$ python -q
>>> import numpy as np
>>> from numpy import linalg as LA
>>> np.set_printoptions(precision=3, suppress=True, linewidth=120)
>>> W0 = np.loadtxt("x.csv", delimiter=",")
>>> print(W0)
[[-1. -1.  1.]
 [ 2.  2.  4.]
 [-2. -2.  0.]
 [-4. -4. -2.]
 [ 2.  2.  4.]]
>>> # rows 1 and 4 are equal
>>> rank = LA.matrix_rank(W0)
>>> print(rank)
2
>>> N = LA.svd(W0)[2][rank:].T
>>> print(np.round(W0 @ N, 3) + 0)
[[0.]
 [0.]
 [0.]
 [0.]
 [0.]]
>>> print(np.round(N @ N.T, 3) + 0)
[[ 0.5 -0.5  0. ]
 [-0.5  0.5  0. ]
 [ 0.   0.   0. ]]
>>> left, s, VT = LA.svd(W0)
>>> print(np.argmax(s[:-1] / (s[1:] + 1e-6)) + 1)
2
>>> M2 = left[:, :2] @ np.diag(s[:2]) @ VT[:2]
>>> print(round(float(LA.norm(W0 - M2) / LA.norm(W0)), 3))
0.0
>>> print(LA.matrix_rank(W0, rtol=0.05))
2
>>> print(LA.matrix_rank(M2))
2
>>> print(round(LA.norm(W0 - M2, 2), 3), round(s[2], 3))
0.0 0.0
>>> print(np.round(W0 @ LA.pinv(W0) @ W0, 3) + 0)
[[-1. -1.  1.]
 [ 2.  2.  4.]
 [-2. -2.  0.]
 [-4. -4. -2.]
 [ 2.  2.  4.]]
>>> try:
...     LA.inv(W0)
... except LA.LinAlgError as e:
...     print("failed:", e)
... 
failed: Last 2 dimensions of the array must be square
>>> print(LA.lstsq(W0[:-1].T, W0[-1])[2])
2
>>> print(np.abs(np.diag(LA.qr(W0)[1])) > 1e-9)
[ True False  True]
>>> x0 = np.array([-3, 1, -1])
>>> print(LA.norm(W0 @ x0) <= LA.norm(W0, 2) * LA.norm(x0) + 1e-9)
True
>>> print((W0 * x0).sum(axis=1))
[ 1. -8.  4. 10. -8.]
>>> x0 @ W0
Traceback (most recent call last):
  File "<python-input-25>", line 1, in <module>
    x0 @ W0
    ~~~^~~~
ValueError: matmul: Input operand 1 has a mismatch in its core dimension 0, with gufunc signature (n?,k),(k,m?)->(n?,m?) (size 5 is different from 3)
>>> print(W0 * x0)
[[ 3. -1. -1.]
 [-6.  2. -4.]
 [ 6. -2. -0.]
 [12. -4.  2.]
 [-6.  2. -4.]]
>>> print(np.sign((W0 @ x0).round(6)))
[ 1. -1.  1.  1. -1.]
>>> print(W0 @ np.ones(3))
[ -1.   8.  -4. -10.   8.]
>>> M2 = np.array([[-3, -2, 1], [2, -2, 1]])
>>> C = np.kron(M2, W0)
>>> print(C)
[[  3.   3.  -3.   2.   2.  -2.  -1.  -1.   1.]
 [ -6.  -6. -12.  -4.  -4.  -8.   2.   2.   4.]
 [  6.   6.  -0.   4.   4.  -0.  -2.  -2.   0.]
 [ 12.  12.   6.   8.   8.   4.  -4.  -4.  -2.]
 [ -6.  -6. -12.  -4.  -4.  -8.   2.   2.   4.]
 [ -2.  -2.   2.   2.   2.  -2.  -1.  -1.   1.]
 [  4.   4.   8.  -4.  -4.  -8.   2.   2.   4.]
 [ -4.  -4.   0.   4.   4.  -0.  -2.  -2.   0.]
 [ -8.  -8.  -4.   8.   8.   4.  -4.  -4.  -2.]
 [  4.   4.   8.  -4.  -4.  -8.   2.   2.   4.]]
>>> J = np.load("mat.npy")
>>> print(J)
[[-3  1  0  0]
 [ 0 -3  0  0]
 [ 0  0 -3  1]
 [ 0  0  0 -3]]
>>> w, vecs = LA.eig(J)
>>> print(J @ vecs[:, 0] - w[0] * vecs[:, 0])
[0. 0. 0. 0.]
>>> print(np.sort(LA.eigvals(J @ J)))
[9. 9. 9. 9.]
>>> x0 = np.array([0, 0, 0, 1])
>>> y = J @ x0
>>> c, lr = np.zeros(4), 1 / LA.norm(J, 2) ** 2
>>> for i in range(15):
...     c -= lr * J.T @ (J @ c - y)
...     if i % 5 == 0: print(i, round(LA.norm(J @ c - y), 3))
... 
0 0.797
5 0.021
10 0.001
>>> print(c.round(3) + 0)
[0. 0. 0. 1.]
>>> print(np.round(LA.cond(J), 3))
1.393
>>> rng = np.random.default_rng(73)
>>> lab = rng.permutation(4)
>>> print(lab)
[2 0 3 1]
>>> M2 = J[lab][:, lab]
>>> print(np.trace(M2))
-12
>>> print(M2)
[[-3  0  1  0]
 [ 0 -3  0  1]
 [ 0  0 -3  0]
 [ 0  0  0 -3]]
>>> print(np.diag(M2))
[-3 -3 -3 -3]
>>> x0 = np.array([0, 1, 0, 0])
>>> print(LA.norm(J @ x0) <= LA.norm(J, 2) * LA.norm(x0) + 1e-9)
True
>>> print(np.sign((J @ x0).round(6)))
[ 1 -1  0  0]
>>> print(J @ (2 * x0))
[ 2 -6  0  0]
>>> print(J @ np.eye(4)[3])
[ 0.  0.  1. -3.]
>>> print(J * x0)
[[ 0  1  0  0]
 [ 0 -3  0  0]
 [ 0  0  0  0]
 [ 0  0  0  0]]
>>> print(J @ np.ones(4))
[-2. -3. -2. -3.]
>>> ang = np.radians(15)
>>> Rm = np.eye(4)
>>> Rm[0, 0] = Rm[3, 3] = np.cos(ang)
>>> Rm[0, 3], Rm[3, 0] = -np.sin(ang), np.sin(ang)
>>> print(Rm)
[[ 0.966  0.     0.    -0.259]
 [ 0.     1.     0.     0.   ]
 [ 0.     0.     1.     0.   ]
 [ 0.259  0.     0.     0.966]]
>>> M2 = J @ Rm.T
>>> print(np.abs(M2 - J).max(axis=0))
[0.776 0.    0.    0.776]
>>> M = np.load("w.npy")
>>> print(M)
[[  5  -5  -2  -5  -5]
 [  5 -10  -1  -1  -2]
 [  5 -13  -6  -2   2]
 [ 10 -14  -3   2   4]
 [ 13 -19  -2   3   8]
 [ 15 -15  -1   8  11]
 [ 19 -20   3   7  13]
 [ 17 -17   3   4  11]
 [ 20 -16   0   8   6]
 [ 16 -19   3   4  10]
 [ 14 -23   1   8  15]
 [ 15 -19   0  13  12]
 [ 16 -16  -2   8   8]
 [ 12 -18  -3  12  11]
 [ 11 -20  -1  17   9]
 [  8 -15  -1  15   6]
 [ 12 -10  -4  13   4]
 [  8 -10  -6  10   2]
 [ 10 -13  -4   5   6]
 [ 14 -12  -5   1   7]
 [ 14 -17 -10   5  10]
 [ 11 -15  -6   9  12]
 [ 11 -18  -8  14  14]
 [ 15 -18  -7  14  11]
 [ 17 -13  -5  14  11]
 [ 15 -15  -4  11   6]
 [ 10 -17  -9  16   6]
 [ 10 -14  -5  16   3]
 [ 10 -19  -8  16   8]]
>>> M2 = M[0, 0] * M[1:] - np.outer(M[1:, 0], M[0])
>>> print(M2)
[[  0 -25   5  20  15]
 [  0 -40 -20  15  35]
 [  0 -20   5  60  70]
 [  0 -30  16  80 105]
 [  0   0  25 115 130]
 [  0  -5  53 130 160]
 [  0   0  49 105 140]
 [  0  20  40 140 130]
 [  0 -15  47 100 130]
 [  0 -45  33 110 145]
 [  0 -20  30 140 135]
 [  0   0  22 120 120]
 [  0 -30   9 120 115]
 [  0 -45  17 140 100]
 [  0 -35  11 115  70]
 [  0  10   4 125  80]
 [  0 -10 -14  90  50]
 [  0 -15   0  75  80]
 [  0  10   3  75 105]
 [  0 -15 -22  95 120]
 [  0 -20  -8 100 115]
 [  0 -35 -18 125 125]
 [  0 -15  -5 145 130]
 [  0  20   9 155 140]
 [  0   0  10 130 105]
 [  0 -35 -25 130  80]
 [  0 -20  -5 130  65]
 [  0 -45 -20 130  90]]
>>> print(LA.matrix_rank(M2), LA.matrix_rank(M))
4 5
